$ ipython --no-banner

In [1]: import numpy as np

In [2]: import numpy.linalg as la

In [3]: np.set_printoptions(precision=3, suppress=True, linewidth=100)

In [4]: E = np.loadtxt("m.csv", delimiter=",")

In [5]: print(E)
[[-0.667  0.414 -0.576 -0.229]
 [-0.333 -0.497 -0.271  0.754]
 [ 0.    -0.745 -0.298 -0.597]
 [ 0.667  0.166 -0.711  0.148]]

In [6]: rng = np.random.default_rng(26)

In [7]: idx = rng.permutation(4)

In [8]: print(idx)
[2 3 1 0]

In [9]: M2 = E[idx][:, idx]

In [10]: print(np.allclose(M2, E))
False

In [11]: print(M2)
[[-0.298 -0.597 -0.745  0.   ]
 [-0.711  0.148  0.166  0.667]
 [-0.271  0.754 -0.497 -0.333]
 [-0.576 -0.229  0.414 -0.667]]

In [12]: print(round(la.det(M2), 3), round(float(la.det(E[idx])), 3))
-1.0 1.0

In [13]: print(np.sort(np.abs(la.eigvals(M2))))
[1. 1. 1. 1.]

In [14]: O = E.astype(float).copy()

In [15]: for j in range(4):
    ...:     O[:, j] -= O[:, :j] @ (O[:, :j].T @ O[:, j])
    ...:     O[:, j] /= la.norm(O[:, j])
    ...: 

In [16]: print(np.round(O.T @ E, 3) + 0)
[[1. 0. 0. 0.]
 [0. 1. 0. 0.]
 [0. 0. 1. 0.]
 [0. 0. 0. 1.]]

In [17]: print(np.round(E[:, 0] @ E[:, 1], 3))
0.0

In [18]: print(np.round(E.T @ E, 3) + 0)
[[1. 0. 0. 0.]
 [0. 1. 0. 0.]
 [0. 0. 1. 0.]
 [0. 0. 0. 1.]]

In [19]: print(la.pinv(E))
[[-0.667 -0.333  0.     0.667]
 [ 0.414 -0.497 -0.745  0.166]
 [-0.576 -0.271 -0.298 -0.711]
 [-0.229  0.754 -0.597  0.148]]
